$ python3 -q
>>> import numpy as np
>>> from numpy import linalg as LA
>>> np.set_printoptions(suppress=True, linewidth=120)
>>> X = np.vander(np.arange(6) - 4, 4, increasing=True)
>>> print(X)
[[  1  -4  16 -64]
 [  1  -3   9 -27]
 [  1  -2   4  -8]
 [  1  -1   1  -1]
 [  1   0   0   0]
 [  1   1   1   1]]
>>> U, sigma, Vt = LA.svd(X)
>>> print(sigma.round(2))
[72.56  3.77  1.71  1.07]
>>> out = U[:, :1] @ np.diag(sigma[:1]) @ Vt[:1]
>>> print(round(float(np.abs(X - out).max()), 2))
1.72
>>> print(round(LA.norm(X - out, 2), 2), round(float(sigma[1]), 2))
3.77 3.77
>>> print(LA.matrix_rank(X, rtol=0.05))
2
>>> O, Rm = LA.qr(X)
>>> print(Rm.round(2))
[[ -2.45   3.67 -12.66  40.42]
 [  0.     4.18 -12.55  49.36]
 [  0.     0.     6.11 -27.5 ]
 [  0.     0.     0.     8.05]]
>>> print(round(float(abs(Rm[0, 0])), 2), round(LA.norm(X[:, 0]), 2))
2.45 2.45
>>> print(O.round(2))
[[-0.41 -0.6   0.55 -0.37]
 [-0.41 -0.36 -0.11  0.52]
 [-0.41 -0.12 -0.44  0.3 ]
 [-0.41  0.12 -0.44 -0.3 ]
 [-0.41  0.36 -0.11 -0.52]
 [-0.41  0.6   0.55  0.37]]
>>> print(np.allclose(Rm.T @ Rm, X.T @ X))
True
>>> T = np.stack([X, 2 * X, X[::-1]])
>>> print(np.einsum("bij,cij->bc", T, T))
[[ 5283 10566   -70]
 [10566 21132  -140]
 [  -70  -140  5283]]
>>> print(LA.matrix_rank(T))
[4 4 4]
>>> print((T @ X.T).shape)
(3, 6, 6)
>>> print(T.shape)
(3, 6, 4)
>>> print(np.round(LA.norm(T, axis=(1, 2)), 2))
[ 72.68 145.37  72.68]
>>> x0 = np.array([-4, -8, -5, -8])
>>> h1 = np.maximum(X @ x0, 0)
>>> print(np.flatnonzero(h1 > 1e-9))
[0 1 2 3]
>>> print(np.maximum(X @ x0, 0) - np.maximum(-X @ x0, 0))
[460 191  56   7  -4 -25]
>>> print(X * (h1 > 1e-9)[:, None])
[[  1  -4  16 -64]
 [  1  -3   9 -27]
 [  1  -2   4  -8]
 [  1  -1   1  -1]
 [  0   0   0   0]
 [  0   0   0   0]]
>>> print(X.T @ h1)
[   714  -2532   9310 -35052]
>>> print(np.maximum(X @ (3 * x0), 0))
[1380  573  168   21    0    0]
>>> P = X @ LA.solve(X.T @ X, X.T)
>>> print(np.round((np.eye(6) - P) @ X, 2) + 0)
[[0. 0. 0. 0.]
 [0. 0. 0. 0.]
 [0. 0. 0. 0.]
 [0. 0. 0. 0.]
 [0. 0. 0. 0.]
 [0. 0. 0. 0.]]
>>> print(np.round(np.diag(P), 2))
[0.96 0.58 0.46 0.46 0.58 0.96]
>>> O, _ = LA.qr(np.array([[0.5, 2.0, 1.2], [1.2, 0.3, 0.1], [-0.4, 1.1, 0.8]]))
>>> mat = O[:, :3]
>>> print(mat.round(2))
[[-0.37  0.8  -0.48]
 [-0.88 -0.13  0.45]
 [ 0.29  0.59  0.75]]
>>> # keeps lengths
>>> print(np.round(LA.pinv(mat), 2))
[[-0.37 -0.88  0.29]
 [ 0.8  -0.13  0.59]
 [-0.48  0.45  0.75]]
>>> W0 = np.load("out2.npy")
>>> print(W0)
[[0 0 1 0 0 0]
 [0 0 0 1 0 0]
 [0 0 0 0 1 0]
 [0 0 0 0 0 1]
 [1 0 0 0 0 0]
 [0 1 0 0 0 0]]
>>> # rows sum to 1
>>> W1 = np.array([[-1, 3, 2, -3],
...     [-3, -3, 2, -2],
...     [-1, 1, -1, 0],
...     [-3, -3, -3, 3],
...     [0, -2, 1, 0],
...     [0, -3, 2, 0]])
>>> coef = np.array([2, -1, 1, 0])
>>> H = np.maximum(W0 @ W1 + coef, 0)
>>> print((H > 0).astype(int))
[[1 0 0 0]
 [0 0 0 1]
 [1 0 1 0]
 [1 0 1 0]
 [1 1 1 0]
 [0 0 1 0]]
>>> W2 = np.array([[1, 3], [3, -1], [0, -3], [2, 0]])
>>> print((H @ W2).round(6).argmax(axis=1))
[1 0 0 0 0 0]
>>> print(W1 @ W2)
[[  2 -12]
 [-16 -12]
 [  2  -1]
 [ -6   3]
 [ -6  -1]
 [ -9  -3]]
>>> theta = np.radians(180)
>>> Rm = np.eye(3)
>>> Rm[1, 1] = Rm[0, 0] = np.cos(theta)
>>> Rm[1, 0], Rm[0, 1] = -np.sin(theta), np.sin(theta)
>>> print(Rm.round(2) + 0)
[[-1.  0.  0.]
 [ 0. -1.  0.]
 [ 0.  0.  1.]]
>>> out = mat @ Rm.T
>>> print(np.allclose(LA.norm(mat, axis=1), LA.norm(out, axis=1)))
True
>>> print(np.round(LA.svd(mat, compute_uv=False), 2), np.round(LA.svd(out, compute_uv=False), 2))
[1. 1. 1.] [1. 1. 1.]
>>> print(np.round(np.abs(out - mat).max(axis=0), 2))
[1.76 1.59 0.  ]
>>> print(np.round(LA.norm(W0, axis=0), 2))
[1. 1. 1. 1. 1. 1.]
>>> rng = np.random.default_rng(3161)
>>> lab = rng.permutation(6)
>>> print(lab)
[1 5 4 3 0 2]
>>> out = W0[lab][:, lab]
>>> print(out)
[[0 0 0 1 0 0]
 [1 0 0 0 0 0]
 [0 0 0 0 1 0]
 [0 1 0 0 0 0]
 [0 0 0 0 0 1]
 [0 0 1 0 0 0]]
>>> print(np.trace(out))
0
>>> print(np.round(np.sort(np.abs(LA.eigvals(out))), 2))
[1. 1. 1. 1. 1. 1.]
>>> print(np.diag(out))
[0 0 0 0 0 0]
>>> print(LA.matrix_rank(W0))
6
>>> print(np.round(LA.svd(W0, compute_uv=False), 2))
[1. 1. 1. 1. 1. 1.]
>>> LA.rank(W0)
Traceback (most recent call last):
  File "<python-input-67>", line 1, in <module>
    LA.rank(W0)
    ^^^^^^^
AttributeError: module 'numpy.linalg' has no attribute 'rank'
>>> print(np.unravel_index(np.abs(W0).argmax(), W0.shape))
(np.int64(0), np.int64(2))
>>> print(np.diff(W0, axis=0))
[[ 0  0 -1  1  0  0]
 [ 0  0  0 -1  1  0]
 [ 0  0  0  0 -1  1]
 [ 1  0  0  0  0 -1]
 [-1  1  0  0  0  0]]
>>> print(W0 - W0[0])
[[ 0  0  0  0  0  0]
 [ 0  0 -1  1  0  0]
 [ 0  0 -1  0  1  0]
 [ 0  0 -1  0  0  1]
 [ 1  0 -1  0  0  0]
 [ 0  1 -1  0  0  0]]
>>> A = np.array([[1, 1, -1, -1, 1, 1, -1, -1],
...     [1, 1, 1, 1, -1, -1, -1, -1],
...     [1, -1, -1, 1, 1, -1, -1, 1]])
>>> x0 = np.array([-1, 3, 2, 3, -2, 2])
>>> print(W0.T @ (W0 @ x0))
[-1  3  2  3 -2  2]
>>> print(np.round(LA.inv(W0), 2))
[[0. 0. 0. 0. 1. 0.]
 [0. 0. 0. 0. 0. 1.]
 [1. 0. 0. 0. 0. 0.]
 [0. 1. 0. 0. 0. 0.]
 [0. 0. 1. 0. 0. 0.]
 [0. 0. 0. 1. 0. 0.]]
>>> print(round(float(LA.norm(A, 1)), 2), np.round(LA.norm(A, np.inf), 2))
3.0 8.0
>>> print(np.round(LA.norm(A, axis=0), 2))
[1.73 1.73 1.73 1.73 1.73 1.73 1.73 1.73]
>>> print(np.round(LA.norm(A, axis=1), 2))
[2.83 2.83 2.83]
>>> print(round(float(LA.norm(A[2] - A[1])), 2))
4.0
>>> print(np.round(LA.norm(A) ** 2 / LA.norm(A, 2) ** 2, 2))
3.0
>>> C2 = A.T @ A
>>> print(np.round(LA.svd(A, compute_uv=False) ** 2, 2))
[8. 8. 8.]
>>> print(np.round(LA.eigvalsh(C2)[::-1], 2) + 0)
[8. 8. 8. 0. 0. 0. 0. 0.]
>>> out = X / LA.norm(X, axis=1, keepdims=True)
>>> C2 = out @ out.T
>>> print(C2[2].round(2))
[ 0.96  0.98  1.    0.81  0.11 -0.27]
>>> print(np.round(LA.norm(out, axis=1), 2))
[1. 1. 1. 1. 1. 1.]
>>> print(np.round(np.degrees(np.arccos(np.clip(C2[2, 4], -1, 1))), 2))
83.77
>>> arr = np.load("dump.npy")
>>> print(arr)
[[ 2.97  0.46]
 [ 0.46 -2.97]]
>>> # equal to its transpose
>>> print(np.round(LA.pinv(arr), 2))
[[ 0.33  0.05]
 [ 0.05 -0.33]]
>>> print(np.round(arr.T @ arr, 2) + 0)
[[9.03 0.  ]
 [0.   9.03]]
>>> x0 = np.array([-3, 3])
>>> print(np.round(np.einsum("ij,j->i", arr, x0), 2))
[ -7.53 -10.29]
>>> print(np.round((arr * x0).sum(axis=1), 2))
[ -7.53 -10.29]
>>> print(np.round(arr @ x0, 2))
[ -7.53 -10.29]
>>> print(np.round(arr @ np.ones(2), 2))
[ 3.43 -2.51]
>>> J = np.loadtxt("case19.csv", delimiter=",")
>>> print(J)
[[-24.   2. -13.   8.]
 [-16.   3.  -8.   4.]
 [ 38.  -2.  21. -14.]
 [ -8.   2.  -4.   1.]]
>>> print(np.round(LA.norm(J[2] - J[0]), 2))
74.16
>>> print(round(LA.norm(J, 2) / LA.norm(J), 2))
1.0
>>> F = np.load("data.npy")
>>> print(F)
[[ 0  2  0  2  0  2]
 [ 0  2  0  2  0  2]
 [-3 -3 -3 -3 -3 -3]
 [ 0  2  0  2  0  2]
 [ 0  2  0  2  0  2]
 [-3 -3 -3 -3 -3 -3]]
>>> # columns 0 and 2 are equal
>>> U, sigma, Vt = LA.svd(F)
>>> V = Vt[:(sigma > 1e-8).sum()]
>>> x0 = F[2] + 4 * F[1] + rng.integers(2) * np.eye(6)[5]
>>> print(x0)
[-3.  5. -3.  5. -3.  5.]
>>> print(np.round(V.T @ V, 2) + 0)
[[0.33 0.   0.33 0.   0.33 0.  ]
 [0.   0.33 0.   0.33 0.   0.33]
 [0.33 0.   0.33 0.   0.33 0.  ]
 [0.   0.33 0.   0.33 0.   0.33]
 [0.33 0.   0.33 0.   0.33 0.  ]
 [0.   0.33 0.   0.33 0.   0.33]]
>>> theta = np.sort(rng.uniform(-2, 2, 14))
>>> data = np.c_[theta, theta ** 2, theta ** 3] @ np.array([[2, 2, 1, 1, 1], [0, 3, 0, 3, 2], [0, 1, 1, 2, 2]])
>>> print(data.round(2))
[[-3.16  0.38 -5.54 -1.99 -4.49]
 [-2.98  0.37 -4.8  -1.45 -3.67]
 [-2.06  0.03 -2.13 -0.03 -1.1 ]
 [-1.33 -0.3  -0.96  0.07 -0.37]
 [-0.31 -0.24 -0.16 -0.09 -0.11]
 [-0.26 -0.21 -0.13 -0.08 -0.1 ]
 [ 1.94  5.65  1.87  5.59  4.65]
 [ 2.28  7.69  2.63  8.04  6.73]
 [ 2.72 10.82  3.89 11.98 10.13]
 [ 3.2  14.94  5.68 17.42 14.87]
 [ 3.4  16.97  6.61 20.17 17.29]
 [ 3.42 17.17  6.7  20.45 17.53]
 [ 3.47 17.77  6.98 21.27 18.25]
 [ 3.68 20.1   8.09 24.51 21.12]]
>>> # rows and columns are dependent
>>> W2 = data[[4, 13]].astype(float)
>>> for _ in range(5):
...     lab = LA.norm(data[:, None] - W2, axis=-1).argmin(axis=1)
...     W2 = np.array([data[lab == j].mean(axis=0) for j in range(2)])
... 
>>> print(lab)
[0 0 0 0 0 0 0 0 1 1 1 1 1 1]
>>> print(W2.round(2))
[[-0.74  1.67 -1.15  1.26  0.19]
 [ 3.32 16.29  6.32 19.3  16.53]]
>>> print(np.abs(W2[1] - W2[0]).argmax())
3
>>> C2 = W2.T @ W2
>>> print(np.allclose(C2, C2.T))
True
>>> print(np.round(np.diag(C2), 2))
[ 11.53 268.29  41.31 374.12 273.29]
